% python3 -q
>>> import numpy as np
>>> np.set_printoptions(suppress=True, linewidth=120)
>>> m1 = np.loadtxt("test14.csv", delimiter=",")
>>> m1
array([[-0.5 ,  1.5 , -1.9 ,  0.  ,  0.  ,  0.7 , -0.9 ,  0.1 , -0.1 ,  1.3 ,  0.3 , -0.5 ,  1.4 ,  0.4 ,  0.5 ],
       [ 0.8 ,  1.5 , -1.1 ,  0.  ,  0.8 ,  0.2 ,  0.  ,  1.7 , -0.1 ,  0.9 , -0.1 , -1.7 ,  0.8 ,  1.1 , -1.6 ],
       [-1.8 , -0.9 , -0.4 , -0.7 , -0.4 , -1.7 , -2.2 ,  0.3 , -0.5 ,  0.9 ,  0.  ,  0.  ,  0.5 ,  1.1 ,  0.2 ],
       [-0.5 , -0.4 ,  0.8 ,  0.  , -0.6 ,  0.6 ,  1.2 ,  0.4 , -0.2 , -0.9 ,  0.2 ,  1.  ,  1.5 , -0.1 ,  0.7 ],
       [ 0.2 ,  0.2 ,  1.3 ,  1.4 , -3.3 , -0.3 , -1.4 ,  1.7 , -1.2 , -0.2 , -1.4 ,  1.8 , -0.2 ,  0.7 ,  0.2 ],
       [-0.4 ,  0.6 , -0.5 ,  0.5 ,  1.2 , -0.4 , -2.  ,  0.3 ,  1.  , -0.3 , -0.7 ,  1.5 , -0.7 ,  0.1 , -1.6 ],
       [-0.6 ,  0.6 , -1.6 , -2.3 , -1.  ,  0.8 ,  0.  , -1.  ,  0.9 ,  0.  , -0.7 , -1.8 , -1.1 ,  1.  ,  1.2 ],
       [-0.3 ,  0.7 , -0.2 ,  0.3 ,  0.2 ,  2.  ,  1.1 , -0.9 , -0.7 , -0.9 ,  1.3 , -0.5 ,  0.2 ,  1.9 , -0.8 ],
       [-0.86,  0.77, -1.22, -2.21, -0.72,  1.18, -0.1 , -0.94,  0.25,  0.3 , -0.82, -1.85, -0.92,  1.2 ,  1.16],
       [ 0.8 , -1.1 , -0.5 , -0.8 , -0.2 , -0.9 ,  0.6 , -1.  , -0.4 ,  0.3 , -1.  ,  1.3 , -0.1 ,  0.4 ,  0.2 ]])
>>> left, sigma, VT = np.linalg.svd(m1, full_matrices=False)
>>> print((sigma > 1e-8).sum())
10
>>> print(sigma.round(2))
[6.92 5.27 4.92 4.31 3.2  2.94 2.44 2.27 1.62 0.61]
>>> np.allclose(left * sigma @ VT, m1)
True
>>> np.round(left.T @ m1 @ VT.T, 2) + 0
array([[6.92, 0.  , 0.  , 0.  , 0.  , 0.  , 0.  , 0.  , 0.  , 0.  ],
       [0.  , 5.27, 0.  , 0.  , 0.  , 0.  , 0.  , 0.  , 0.  , 0.  ],
       [0.  , 0.  , 4.92, 0.  , 0.  , 0.  , 0.  , 0.  , 0.  , 0.  ],
       [0.  , 0.  , 0.  , 4.31, 0.  , 0.  , 0.  , 0.  , 0.  , 0.  ],
       [0.  , 0.  , 0.  , 0.  , 3.2 , 0.  , 0.  , 0.  , 0.  , 0.  ],
       [0.  , 0.  , 0.  , 0.  , 0.  , 2.94, 0.  , 0.  , 0.  , 0.  ],
       [0.  , 0.  , 0.  , 0.  , 0.  , 0.  , 2.44, 0.  , 0.  , 0.  ],
       [0.  , 0.  , 0.  , 0.  , 0.  , 0.  , 0.  , 2.27, 0.  , 0.  ],
       [0.  , 0.  , 0.  , 0.  , 0.  , 0.  , 0.  , 0.  , 1.62, 0.  ],
       [0.  , 0.  , 0.  , 0.  , 0.  , 0.  , 0.  , 0.  , 0.  , 0.61]])
>>> np.round(np.cumsum(sigma ** 2) / np.sum(sigma ** 2), 2)
array([0.32, 0.5 , 0.66, 0.78, 0.85, 0.91, 0.95, 0.98, 1.  , 1.  ])
>>> np.round(sigma / sigma[0], 2)
array([1.  , 0.76, 0.71, 0.62, 0.46, 0.42, 0.35, 0.33, 0.23, 0.09])
>>> cent = np.array([[-1, 1, 1, 2, -2, -2, 2]])
>>> rng = np.random.default_rng(9915)
>>> X = rng.normal(size=(40, 1)) @ cent + np.array([-3, -1, -8, 2, 3, -1, 1])
>>> X.round(2) + 0
array([[ -2.48,  -1.52,  -8.52,   0.95,   4.05,   0.05,  -0.05],
       [ -2.62,  -1.38,  -8.38,   1.25,   3.75,  -0.25,   0.25],
       [ -1.81,  -2.19,  -9.19,  -0.37,   5.37,   1.37,  -1.37],
       [ -2.32,  -1.68,  -8.68,   0.63,   4.37,   0.37,  -0.37],
       [ -2.77,  -1.23,  -8.23,   1.55,   3.45,  -0.55,   0.55],
       [ -3.26,  -0.74,  -7.74,   2.52,   2.48,  -1.52,   1.52],
       [ -3.65,  -0.35,  -7.35,   3.3 ,   1.7 ,  -2.3 ,   2.3 ],
       [ -4.2 ,   0.2 ,  -6.8 ,   4.4 ,   0.6 ,  -3.4 ,   3.4 ],
       [ -4.39,   0.39,  -6.61,   4.78,   0.22,  -3.78,   3.78],
       [ -4.27,   0.27,  -6.73,   4.54,   0.46,  -3.54,   3.54],
       [ -3.27,  -0.73,  -7.73,   2.54,   2.46,  -1.54,   1.54],
       [ -1.97,  -2.03,  -9.03,  -0.07,   5.07,   1.07,  -1.07],
       [ -4.57,   0.57,  -6.43,   5.13,  -0.13,  -4.13,   4.13],
       [ -3.46,  -0.54,  -7.54,   2.91,   2.09,  -1.91,   1.91],
       [ -2.48,  -1.52,  -8.52,   0.96,   4.04,   0.04,  -0.04],
       [ -3.71,  -0.29,  -7.29,   3.42,   1.58,  -2.42,   2.42],
       [ -3.88,  -0.12,  -7.12,   3.75,   1.25,  -2.75,   2.75],
       [ -2.31,  -1.69,  -8.69,   0.63,   4.37,   0.37,  -0.37],
       [ -3.7 ,  -0.3 ,  -7.3 ,   3.41,   1.59,  -2.41,   2.41],
       [ -1.63,  -2.37,  -9.37,  -0.75,   5.75,   1.75,  -1.75],
       [ -3.67,  -0.33,  -7.33,   3.33,   1.67,  -2.33,   2.33],
       [ -4.2 ,   0.2 ,  -6.8 ,   4.41,   0.59,  -3.41,   3.41],
       [ -2.77,  -1.23,  -8.23,   1.53,   3.47,  -0.53,   0.53],
       [ -4.14,   0.14,  -6.86,   4.29,   0.71,  -3.29,   3.29],
       [ -3.31,  -0.69,  -7.69,   2.61,   2.39,  -1.61,   1.61],
       [ -2.03,  -1.97,  -8.97,   0.05,   4.95,   0.95,  -0.95],
       [ -3.55,  -0.45,  -7.45,   3.09,   1.91,  -2.09,   2.09],
       [ -3.47,  -0.53,  -7.53,   2.95,   2.05,  -1.95,   1.95],
       [ -3.86,  -0.14,  -7.14,   3.72,   1.28,  -2.72,   2.72],
       [ -4.  ,   0.  ,  -7.  ,   4.01,   0.99,  -3.01,   3.01],
       [ -2.82,  -1.18,  -8.18,   1.63,   3.37,  -0.63,   0.63],
       [ -3.36,  -0.64,  -7.64,   2.71,   2.29,  -1.71,   1.71],
       [ -2.7 ,  -1.3 ,  -8.3 ,   1.4 ,   3.6 ,  -0.4 ,   0.4 ],
       [ -3.58,  -0.42,  -7.42,   3.16,   1.84,  -2.16,   2.16],
       [ -2.29,  -1.71,  -8.71,   0.59,   4.41,   0.41,  -0.41],
       [ -2.02,  -1.98,  -8.98,   0.05,   4.95,   0.95,  -0.95],
       [ -0.47,  -3.53, -10.53,  -3.06,   8.06,   4.06,  -4.06],
       [ -3.92,  -0.08,  -7.08,   3.83,   1.17,  -2.83,   2.83],
       [ -0.7 ,  -3.3 , -10.3 ,  -2.6 ,   7.6 ,   3.6 ,  -3.6 ],
       [ -3.47,  -0.53,  -7.53,   2.93,   2.07,  -1.93,   1.93]])
>>> rk = np.linalg.matrix_rank(X)
>>> rk
np.int64(2)
>>> ns = np.linalg.svd(X)[2][rk:].T
>>> np.linalg.matrix_rank(X.T @ X), np.linalg.matrix_rank(X @ X.T)
(np.int64(2), np.int64(2))
>>> np.allclose(X @ ns, 0)
True
>>> np.round(ns @ ns.T, 2)
array([[ 0.83,  0.02, -0.23,  0.19, -0.01, -0.16,  0.16],
       [ 0.02,  0.94, -0.12, -0.08,  0.13,  0.09, -0.09],
       [-0.23, -0.12,  0.26,  0.11,  0.33, -0.02,  0.02],
       [ 0.19, -0.08,  0.11,  0.72,  0.14,  0.25, -0.25],
       [-0.01,  0.13,  0.33,  0.14,  0.71, -0.17,  0.17],
       [-0.16,  0.09, -0.02,  0.25, -0.17,  0.77,  0.23],
       [ 0.16, -0.09,  0.02, -0.25,  0.17,  0.23,  0.77]])
>>> ns.shape
(7, 5)
>>> [int(np.linalg.matrix_rank(np.delete(X, i, axis=0))) for i in range(40)]
[2, 2, 2, 2, 2, 2, 2, 2, 2, 2, 2, 2, 2, 2, 2, 2, 2, 2, 2, 2, 2, 2, 2, 2, 2, 2, 2, 2, 2, 2, 2, 2, 2, 2, 2, 2, 2, 2, 2, 2]
>>> [int(np.linalg.matrix_rank(X[:i])) for i in range(1, len(X) + 1)]
[1, 2, 2, 2, 2, 2, 2, 2, 2, 2, 2, 2, 2, 2, 2, 2, 2, 2, 2, 2, 2, 2, 2, 2, 2, 2, 2, 2, 2, 2, 2, 2, 2, 2, 2, 2, 2, 2, 2, 2]
>>> M = np.load("arr.npy")
>>> M
array([[ 2.11,  2.12, -2.48, -0.98],
       [ 2.59,  2.23, -2.16, -0.7 ],
       [ 2.03,  1.73, -1.74, -1.24],
       [ 1.74,  1.87, -2.09, -1.21],
       [ 2.3 ,  2.04, -1.74, -1.13],
       [ 1.92,  1.88, -2.35, -0.88],
       [ 1.44,  1.57, -1.77, -1.3 ],
       [ 1.91,  2.24, -2.14, -0.65],
       [ 2.13,  1.85, -1.71, -1.28],
       [ 1.88,  2.16, -2.28, -1.21],
       [ 1.83,  2.11, -1.42, -0.73],
       [ 2.17,  2.26, -1.99, -0.84],
       [ 1.72,  1.72, -1.71, -0.79],
       [-1.53,  2.09,  1.69, -2.58],
       [-1.9 ,  2.07,  2.18, -2.01],
       [-1.37,  2.21,  2.19, -2.44],
       [-2.54,  2.04,  1.92, -1.81],
       [-1.57,  1.91,  1.73, -2.41],
       [-2.06,  1.82,  2.31, -2.13],
       [-1.78,  1.67,  2.01, -1.57],
       [-1.93,  2.15,  2.89, -1.66],
       [-1.77,  1.89,  1.54, -2.41],
       [-2.36,  2.28,  1.75, -1.97],
       [-2.19,  1.92,  2.46, -1.73],
       [-2.18,  2.14,  2.  , -2.22],
       [-2.35,  2.46,  2.05, -1.94]])
>>> B = M + rng.integers(-2, 3, (26, 2)) @ rng.integers(-2, 3, (2, 4))
>>> B.round(2)
array([[ 0.11, -1.88, -0.48,  1.02],
       [-1.41,  0.23,  1.84,  0.3 ],
       [ 2.03,  1.73, -1.74, -1.24],
       [ 2.74, -2.13, -3.09,  0.79],
       [ 3.3 , -1.96, -2.74,  0.87],
       [ 3.92,  5.88, -4.35, -2.88],
       [ 4.44,  1.57, -4.77, -1.3 ],
       [-3.09,  4.24,  2.86, -1.65],
       [ 6.13, -2.15, -5.71,  0.72],
       [ 3.88,  6.16, -4.28, -3.21],
       [-0.17,  4.11,  0.58, -1.73],
       [-0.83,  2.26,  1.01, -0.84],
       [ 4.72,  1.72, -4.71, -0.79],
       [-3.53, 10.09,  3.69, -6.58],
       [-3.9 , 10.07,  4.18, -6.01],
       [-4.37,  2.21,  5.19, -2.44],
       [-3.54,  6.04,  2.92, -3.81],
       [-3.57, -2.09,  3.73, -0.41],
       [ 1.94, -2.18, -1.69, -0.13],
       [-0.78, -2.33,  1.01,  0.43],
       [ 1.07,  2.15, -0.11, -1.66],
       [-3.77, -2.11,  3.54, -0.41],
       [ 2.64,  0.28, -3.25, -0.97],
       [ 1.81,  3.92, -1.54, -2.73],
       [-5.18,  2.14,  5.  , -2.22],
       [-5.35,  2.46,  5.05, -1.94]])
>>> np.round(np.abs(B - M).sum(axis=1), 2)
array([10., 11.,  0.,  8.,  8., 10.,  6., 13., 14., 10.,  7.,  6.,  6., 16., 16.,  6.,  8., 10., 14.,  8.,  6., 10.,
       13., 11.,  6.,  6.])
